In [1]: import numpy as np

In [2]: np.set_printoptions(precision=3, suppress=True, linewidth=100, sign=" ")

In [3]: def rd(a):
   ...:     return np.round(a, 3) + 0
   ...: 

In [4]: E = np.array([[-6.0, -2.0, 0.0, 0.0],
   ...:     [-2.0, 1.0, -2.0, 0.0],
   ...:     [0.0, -2.0, 1.0, -2.0],
   ...:     [0.0, 0.0, -2.0, -9.0]])

In [5]: E
Out[5]: 
array([[-6., -2.,  0.,  0.],
       [-2.,  1., -2.,  0.],
       [ 0., -2.,  1., -2.],
       [ 0.,  0., -2., -9.]])

In [6]: q, evecs = np.linalg.qr(E[:, :2])[0], np.linalg.qr(E[:, 2:])[0]

In [7]: s = np.linalg.svd(q.T @ evecs, compute_uv=False)

In [8]: rd(np.linalg.norm(q @ q.T - evecs @ evecs.T, 2))
Out[8]: np.float64(0.999)

In [9]: (s > 0.9).sum()
Out[9]: np.int64(1)

In [10]: vals, evecs = np.linalg.eigh(E)

In [11]: x = np.array([7, 3, 5, 5])

In [12]: rd(evecs * np.maximum(vals, 0) @ evecs.T)
Out[12]: 
array([[ 0.076, -0.356,  0.347, -0.056],
       [-0.356,  1.671, -1.629,  0.263],
       [ 0.347, -1.629,  1.587, -0.256],
       [-0.056,  0.263, -0.256,  0.041]])

In [13]: np.abs(E).sum(axis=1).max(), rd(np.abs(vals).max())
Out[13]: (np.float64(11.0), np.float64(9.401))

In [14]: x @ E @ x
Out[14]: np.float64(-729.0)

In [15]: x @ E @ x / (x @ x), rd(vals[0]), rd(vals[-1])
Out[15]: (np.float64(-6.75), np.float64(-9.401), np.float64(3.376))

In [16]: rd(evecs * np.abs(vals) @ evecs.T)
Out[16]: 
array([[ 6.152,  1.287,  0.695, -0.112],
       [ 1.287,  2.342, -1.257,  0.526],
       [ 0.695, -1.257,  2.174,  1.487],
       [-0.112,  0.526,  1.487,  9.083]])

In [17]: (np.sign(evecs[:, -1].round(6)) == np.sign(evecs[0, -1].round(6))).astype(int)
Out[17]: array([ 1,  0,  1,  0])

In [18]: rd(np.linalg.eigvalsh(E[1:, 1:]))
Out[18]: array([-9.399, -0.772,  3.171])
